$ ipython --no-banner

In [1]: import numpy as np

In [2]: from numpy import linalg as LA

In [3]: np.set_printoptions(precision=1, suppress=True, linewidth=160, floatmode="fixed")

In [4]: def rnd(a):
   ...:     return np.round(a, 1) + 0
   ...: 

In [5]: arr = np.load("test12.npy")

In [6]: print(arr)
[[  4.1   4.6 -16.3   3.9  -7.3  11.4]
 [ -5.8  10.0  -5.4   2.6 -28.0  18.1]
 [ -2.9  -1.8   0.1  -8.6 -10.4 -23.0]
 [  5.4 -11.5  11.8   6.5   0.0   2.6]
 [-13.6  -7.7   8.6  -9.8   3.4  -4.5]
 [  1.9  -7.9  11.2  -9.2  18.0  -3.1]
 [ -5.3  14.3   1.8  -3.5   3.8   3.9]
 [ -0.8  -8.3   4.0   7.1  -8.7  -1.6]
 [-12.0   5.6  -3.6   1.7   5.4 -10.5]
 [ -5.3   4.5   7.9  -6.4  -4.3   2.5]
 [  7.0 -13.5   9.6  -6.4  13.8   8.5]
 [  0.0  -6.4   0.1   2.7  -8.0  -1.3]
 [ 11.0  -2.7  -5.1  -6.2  -3.2  -9.5]
 [ -4.5  -3.9  -6.9   3.9  -4.3  -3.0]]

In [7]: P = arr @ LA.solve(arr.T @ arr, arr.T)

In [8]: print(rnd(LA.eigvalsh(P)))
[0.0 0.0 0.0 0.0 0.0 0.0 0.0 0.0 1.0 1.0 1.0 1.0 1.0 1.0]

In [9]: print(np.allclose(P @ P, P))
True

In [10]: print(rnd(P @ arr[:, 5]))
[ 11.4  18.1 -23.0   2.6  -4.5  -3.1   3.9  -1.6 -10.5   2.5   8.5  -1.3  -9.5  -3.0]

In [11]: print(LA.matrix_rank(np.eye(14) - P))
8

In [12]: Ac = arr - arr.mean(axis=0)

In [13]: left, sig, Vt = LA.svd(Ac, full_matrices=False)

In [14]: print(np.abs(left[:, 0]).argmax())
1

In [15]: print(rnd(np.abs(Vt[-1])))
[0.4 0.5 0.5 0.5 0.0 0.2]

In [16]: print(LA.matrix_rank(Ac))
6

In [17]: print(np.searchsorted(np.cumsum(sig ** 2) / (sig ** 2).sum(), 0.9) + 1)
4

In [18]: print(rnd(sig ** 2 / (sig ** 2).sum()))
[0.4 0.2 0.1 0.1 0.1 0.0]

In [19]: dist = LA.norm(arr[:, None] - arr[None], axis=-1)

In [20]: print((dist + 1e9 * np.eye(14)).round(6).argmin(axis=1))
[13  0 12  7  9 10  9 11 13  6  5  7 11 11]

In [21]: print(rnd(dist[4]))
[40.5 47.1 27.5 26.7  0.0 21.5 26.6 25.0 22.4 18.4 27.3 23.6 30.0 24.2]

In [22]: print(dist[4].round(6).argsort(kind="stable")[:4])
[4 9 5 8]

In [23]: print(np.flatnonzero(dist[4] < dist.mean() / 2))
[4]
